$ python -q
>>> import numpy as np
>>> np.set_printoptions(precision=1, suppress=True, linewidth=100, sign=" ")
>>> M2 = np.array([[5, 0, 1], [1, 4, 4], [5, 2, 4]])
>>> M = np.triu(M2)
>>> M
array([[ 5,  0,  1],
       [ 0,  4,  4],
       [ 0,  0,  4]])
>>> print(np.sort(np.linalg.eigvals(M)))
[ 4.  4.  5.]
>>> [int(np.linalg.matrix_rank(np.linalg.matrix_power(M, p))) for p in range(1, 4)]
[3, 3, 3]
>>> np.linalg.matrix_rank(M - M[0, 0] * np.eye(3))
np.int64(2)
>>> q = M.astype(float).copy()
>>> for j in range(3):
...     q[:, j] -= q[:, :j] @ (q[:, :j].T @ q[:, j])
...     q[:, j] /= np.linalg.norm(q[:, j])
... 
>>> q.T @ q
array([[ 1.,  0.,  0.],
       [ 0.,  1.,  0.],
       [ 0.,  0.,  1.]])
>>> feats = np.loadtxt("a.csv", delimiter=",")
>>> feats
array([[-0.4, -0.2],
       [ 0.8, -0.5],
       [ 0.3,  0.3],
       [-0.2, -0.8]])
>>> M2 = feats / np.linalg.norm(feats, axis=1, keepdims=True)
>>> G = M2 @ M2.T
>>> print(G)
[[ 1.  -0.5 -1.   0.7]
 [-0.5  1.   0.2  0.2]
 [-1.   0.2  1.  -0.9]
 [ 0.7  0.2 -0.9  1. ]]
>>> G[3]
array([ 0.7,  0.2, -0.9,  1. ])
>>> print((np.abs(G) > 0.9).astype(int))
[[ 1  0  1  0]
 [ 0  1  0  0]
 [ 1  0  1  0]
 [ 0  0  0  1]]
>>> np.argwhere(np.triu(np.abs(G) > 0.95, 1))
array([[ 0,  2]])
>>> M2 = np.array([[-1, -1], [3, -2], [1, -1], [2, -2]])
>>> np.einsum("ij,ij->i", G, G)
array([ 2.7,  1.4,  2.8,  2.3])
>>> np.einsum("ik,kj->ji", G, M2)
array([[-2.1,  4.2,  0.9,  1.1],
       [-0.4, -2.2,  1.3, -2.3]])
>>> M2.T @ G.T
array([[-2.1,  4.2,  0.9,  1.1],
       [-0.4, -2.2,  1.3, -2.3]])
>>> G @ M2
array([[-2.1, -0.4],
       [ 4.2, -2.2],
       [ 0.9,  1.3],
       [ 1.1, -2.3]])
